In [1]: import numpy as np

In [2]: from numpy import linalg as LA

In [3]: np.set_printoptions(precision=1, suppress=True, linewidth=160)

In [4]: def rd(a):
   ...:     return np.round(a, 1) + 0
   ...: 

In [5]: K = np.loadtxt("data.csv", delimiter=",")

In [6]: K
Out[6]: 
array([[ 2.1, -4.1, -3.3,  1.3,  1.9],
       [ 1.8, -3.8, -2.7,  0.7,  2.2],
       [ 0. , -2. ,  1. , -3. ,  4. ],
       [ 0.8, -2.8, -0.5, -1.5,  3.2],
       [ 0.7, -2.7, -0.4, -1.6,  3.3],
       [-0.4, -1.6,  1.7, -3.7,  4.4],
       [ 1.6, -3.6, -2.2,  0.2,  2.4],
       [-0.4, -1.6,  1.9, -3.9,  4.4],
       [ 0.4, -2.4,  0.1, -2.1,  3.6],
       [ 1.2, -3.2, -1.3, -0.7,  2.8],
       [ 1.1, -3.1, -1.2, -0.8,  2.9],
       [ 0.6, -2.6, -0.2, -1.8,  3.4],
       [ 2.2, -4.2, -3.3,  1.3,  1.8],
       [ 1.1, -3.1, -1.2, -0.8,  2.9],
       [ 0.3, -2.3,  0.3, -2.3,  3.7],
       [ 0.8, -2.8, -0.6, -1.4,  3.2],
       [ 2.1, -4.1, -3.2,  1.2,  1.9],
       [ 0.7, -2.7, -0.4, -1.6,  3.3]])

In [7]: np.argsort(-LA.norm(K, axis=0).round(6), kind="stable")[:3]
Out[7]: array([4, 1, 3])

In [8]: [round(float(x), 1) for x in LA.svd(K, compute_uv=False)[:3]]
Out[8]: [19.4, 11.0, 0.2]

In [9]: G = np.cov(K, rowvar=False)

In [10]: rd(np.corrcoef(K.T))
Out[10]: 
array([[ 1., -1., -1.,  1., -1.],
       [-1.,  1.,  1., -1.,  1.],
       [-1.,  1.,  1., -1.,  1.],
       [ 1., -1., -1.,  1., -1.],
       [-1.,  1.,  1., -1.,  1.]])

In [11]: np.argsort(-K.std(axis=0).round(6), kind="stable")
Out[11]: array([2, 3, 0, 1, 4])

In [12]: rd(LA.eigvalsh(G)[::-1])
Out[12]: array([7.1, 0. , 0. , 0. , 0. ])

In [13]: rd(np.polyfit(K[:, 4], K[:, 2], 1))
Out[13]: array([ 2., -7.])

In [14]: rd(np.corrcoef(K[:, 4], K[:, 2])[0, 1])
Out[14]: np.float64(1.0)

In [15]: arr = np.maximum(np.array([[1, 4],
    ...:     [8, 8],
    ...:     [7, 0],
    ...:     [0, 8],
    ...:     [2, 2],
    ...:     [7, 7],
    ...:     [1, 1],
    ...:     [1, 8],
    ...:     [1, 2],
    ...:     [3, 8],
    ...:     [3, 2],
    ...:     [0, 2],
    ...:     [9, 8],
    ...:     [1, 0],
    ...:     [5, 2],
    ...:     [3, 9],
    ...:     [4, 3],
    ...:     [4, 3],
    ...:     [3, 5],
    ...:     [6, 8],
    ...:     [6, 5],
    ...:     [0, 8],
    ...:     [4, 2],
    ...:     [3, 6],
    ...:     [3, 7]]) @ np.array([[6, 9, 5, 9], [7, 0, 6, 0]]) + np.array([-2, 0, -1, -2]), 0)

In [16]: arr
Out[16]: 
array([[ 32,   9,  28,   7],
       [102,  72,  87,  70],
       [ 40,  63,  34,  61],
       [ 54,   0,  47,   0],
       [ 24,  18,  21,  16],
       [ 89,  63,  76,  61],
       [ 11,   9,  10,   7],
       [ 60,   9,  52,   7],
       [ 18,   9,  16,   7],
       [ 72,  27,  62,  25],
       [ 30,  27,  26,  25],
       [ 12,   0,  11,   0],
       [108,  81,  92,  79],
       [  4,   9,   4,   7],
       [ 42,  45,  36,  43],
       [ 79,  27,  68,  25],
       [ 43,  36,  37,  34],
       [ 43,  36,  37,  34],
       [ 51,  27,  44,  25],
       [ 90,  54,  77,  52],
       [ 69,  54,  59,  52],
       [ 54,   0,  47,   0],
       [ 36,  36,  31,  34],
       [ 58,  27,  50,  25],
       [ 65,  27,  56,  25]])

In [17]: x0 = np.array([3, 0, 2, 1])

In [18]: h1 = np.maximum(arr @ x0, 0)

In [19]: h1
Out[19]: array([159, 550, 249, 256, 130, 480,  60, 291,  93, 365, 167,  58, 587,  27, 241, 398, 237, 237, 266, 476, 377, 256, 204, 299, 332])

In [20]: np.flatnonzero(h1 > 1e-9)
Out[20]: array([ 0,  1,  2,  3,  4,  5,  6,  7,  8,  9, 10, 11, 12, 13, 14, 15, 16, 17, 18, 19, 20, 21, 22, 23, 24])

In [21]: arr.T @ h1
Out[21]: array([450551, 271728, 386727, 259278])

In [22]: arr * (h1 > 1e-9)[:, None]
Out[22]: 
array([[ 32,   9,  28,   7],
       [102,  72,  87,  70],
       [ 40,  63,  34,  61],
       [ 54,   0,  47,   0],
       [ 24,  18,  21,  16],
       [ 89,  63,  76,  61],
       [ 11,   9,  10,   7],
       [ 60,   9,  52,   7],
       [ 18,   9,  16,   7],
       [ 72,  27,  62,  25],
       [ 30,  27,  26,  25],
       [ 12,   0,  11,   0],
       [108,  81,  92,  79],
       [  4,   9,   4,   7],
       [ 42,  45,  36,  43],
       [ 79,  27,  68,  25],
       [ 43,  36,  37,  34],
       [ 43,  36,  37,  34],
       [ 51,  27,  44,  25],
       [ 90,  54,  77,  52],
       [ 69,  54,  59,  52],
       [ 54,   0,  47,   0],
       [ 36,  36,  31,  34],
       [ 58,  27,  50,  25],
       [ 65,  27,  56,  25]])

In [23]: np.tanh(arr @ x0)
Out[23]: array([1., 1., 1., 1., 1., 1., 1., 1., 1., 1., 1., 1., 1., 1., 1., 1., 1., 1., 1., 1., 1., 1., 1., 1., 1.])
